$ ipython --no-banner

In [1]: import numpy as np

In [2]: import numpy.linalg as la

In [3]: np.set_printoptions(precision=3, suppress=True, linewidth=200, legacy="1.25")

In [4]: W0 = np.loadtxt("out16.csv", delimiter=",")

In [5]: W0
Out[5]: 
array([[-1.,  0., -2., -2.],
       [ 0., -1.,  0.,  0.],
       [-2.,  0., -1., -2.],
       [-2.,  0., -2., -1.]])

In [6]: A2 = np.array([[0, 2], [1, 1], [1, 2], [1, 2]])

In [7]: print(W0 @ A2)
[[ -4. -10.]
 [ -1.  -1.]
 [ -3. -10.]
 [ -3. -10.]]

In [8]: print(np.einsum("ij,ij->i", W0, W0))
[9. 1. 9. 9.]

In [9]: np.einsum("ik,kj->ji", W0, A2)
Out[9]: 
array([[ -4.,  -1.,  -3.,  -3.],
       [-10.,  -1., -10., -10.]])

In [10]: np.vstack([W0, A2.T]).shape
Out[10]: (6, 4)

In [11]: vec = np.array([2, -1, -3, -1])

In [12]: y = W0 @ vec

In [13]: y
Out[13]: array([6., 1., 1., 3.])

In [14]: la.solve(W0, W0[:, 1])
Out[14]: array([-0.,  1., -0.,  0.])

In [15]: la.solve(W0, -1 * y)
Out[15]: array([-2.,  1.,  3.,  1.])

In [16]: A = np.load("layer18.npy")

In [17]: A
Out[17]: 
array([[-1,  2,  5],
       [-1, -5, -5],
       [ 2,  2, -2]])

In [18]: q, evecs = la.qr(A[:, :2])[0], la.qr(A[:, 2:])[0]

In [19]: sig = la.svd(q.T @ evecs, compute_uv=False)

In [20]: print((sig > 0.9).sum())
1

In [21]: A2 = A / la.norm(A, axis=1, keepdims=True)

In [22]: gram = A2 @ A2.T

In [23]: print(np.argwhere(np.triu(np.abs(gram) > 0.95, 1)))
[]

In [24]: la.norm(A2, axis=1)
Out[24]: array([1., 1., 1.])

In [25]: print(gram[1])
[-0.869  1.    -0.081]

In [26]: left, sig, VT = la.svd(A)

In [27]: print(sig)
[8.732 4.092 0.112]

In [28]: print(np.argmax(sig[:-1] / (sig[1:] + 1e-6)) + 1)
2

In [29]: A2 = left[:, :2] @ np.diag(sig[:2]) @ VT[:2]

In [30]: np.round(la.norm(A - A2, 2), 3), round(sig[2], 3)
Out[30]: (0.112, 0.112)

In [31]: la.matrix_rank(A, rtol=0.05)
Out[31]: 2

In [32]: print(A2)
[[-0.938  1.962  5.026]
 [-0.957 -5.026 -4.982]
 [ 2.049  1.97  -1.979]]

In [33]: round(la.norm(A - A2) / la.norm(A), 3)
Out[33]: 0.012

In [34]: print(round(np.trace(la.pinv(A2) @ A2), 3))
2.0

In [35]: la.lstsq(A2[:-1].T, A2[-1])[2]
Out[35]: 2

In [36]: A2 @ la.pinv(A2) @ A2
Out[36]: 
array([[-0.938,  1.962,  5.026],
       [-0.957, -5.026, -4.982],
       [ 2.049,  1.97 , -1.979]])

In [37]: f = np.array([-4, -4, 2, -5])

In [38]: A2 = W0 + np.outer(f, np.eye(4)[0])

In [39]: round(la.det(A2) / la.det(W0), 3), round(1 + la.solve(W0, f)[0], 3)
Out[39]: (-0.2, -0.2)

In [40]: A2 = np.array([[-2, 0, 0, -1], [-1, -2, 0, 0]])

In [41]: data = A2.T @ A2

In [42]: data
Out[42]: 
array([[5, 2, 0, 2],
       [2, 4, 0, 0],
       [0, 0, 0, 0],
       [2, 0, 0, 1]])

In [43]: print(np.round(la.norm(data, 2) / la.norm(data), 3))
0.919

In [44]: [round(float(x), 3) for x in la.svd(data, compute_uv=False)[:3]]
Out[44]: [7.0, 3.0, 0.0]

In [45]: hat = np.triu(np.array([[2, 1, -2, 2], [-1, -1, -2, 0], [0, -1, -1, 0], [-1, 2, -1, 2]]), 1) + np.eye(4)

In [46]: A2 = hat @ data @ la.inv(hat)

In [47]: A2
Out[47]: 
array([[ 11.,  -5.,  12., -18.],
       [  2.,   2.,   8.,  -4.],
       [  0.,   0.,   0.,   0.],
       [  2.,  -2.,   0.,  -3.]])

In [48]: round(float(la.det(A2)), 3)
Out[48]: 0.0

In [49]: la.matrix_rank(A2)
Out[49]: 2

In [50]: q = A.astype(float).copy()

In [51]: for j in range(3):
    ...:     q[:, j] -= q[:, :j] @ (q[:, :j].T @ q[:, j])
    ...:     q[:, j] /= la.norm(q[:, j])
    ...: 

In [52]: np.round(q.T @ A, 3) + 0
Out[52]: 
array([[ 2.449,  2.858, -1.633],
       [ 0.   ,  4.983,  7.157],
       [ 0.   ,  0.   ,  0.328]])

In [53]: print(q)
[[-0.408  0.635 -0.655]
 [-0.408 -0.769 -0.492]
 [ 0.816 -0.067 -0.573]]

In [54]: np.abs(np.diag(la.qr(data)[1])) > 1e-9
Out[54]: array([ True,  True, False, False])

In [55]: la.lstsq(data[:-1].T, data[-1])[2]
Out[55]: 2

In [56]: np.allclose(data[:-1].T @ la.lstsq(data[:-1].T, data[-1])[0], data[-1])
Out[56]: True

In [57]: np.unique(data.round(6), axis=0).shape
Out[57]: (4, 4)

In [58]: round(float(np.abs(la.eigvals(data)).max()), 3)
Out[58]: 7.0

In [59]: data @ data
Out[59]: 
array([[33, 18,  0, 12],
       [18, 20,  0,  4],
       [ 0,  0,  0,  0],
       [12,  4,  0,  5]])

In [60]: np.allclose(data, data.T)
Out[60]: True

In [61]: E = np.loadtxt("w.csv", delimiter=",")

In [62]: E
Out[62]: 
array([[-0.359, -0.404, -0.064, -0.839],
       [ 0.359, -0.463,  0.81 ,  0.008],
       [ 0.   , -0.788, -0.454,  0.415],
       [-0.862, -0.024,  0.364,  0.353]])

In [63]: q = E.astype(float).copy()

In [64]: for j in range(4):
    ...:     q[:, j] -= q[:, :j] @ (q[:, :j].T @ q[:, j])
    ...:     q[:, j] /= la.norm(q[:, j])
    ...: 

In [65]: np.round(q.T @ q, 3) + 0
Out[65]: 
array([[1., 0., 0., 0.],
       [0., 1., 0., 0.],
       [0., 0., 1., 0.],
       [0., 0., 0., 1.]])

In [66]: q
Out[66]: 
array([[-0.359, -0.404, -0.064, -0.839],
       [ 0.359, -0.463,  0.81 ,  0.008],
       [ 0.   , -0.788, -0.454,  0.415],
       [-0.862, -0.024,  0.364,  0.353]])

In [67]: vec = np.array([3, 3, 1, 3])

In [68]: q.T @ (q @ vec)
Out[68]: array([3., 3., 1., 3.])

In [69]: np.round(la.inv(q), 3) + 0
Out[69]: 
array([[-0.359,  0.359,  0.   , -0.862],
       [-0.404, -0.463, -0.788, -0.024],
       [-0.064,  0.81 , -0.454,  0.364],
       [-0.839,  0.008,  0.415,  0.353]])

In [70]: round(float(la.det(q)), 3)
Out[70]: -1.0

In [71]: np.abs(la.eigvals(q))
Out[71]: array([1., 1., 1., 1.])

In [72]: np.round(la.norm(vec), 3), round(la.norm(q @ vec), 3)
Out[72]: (5.292, 5.292)
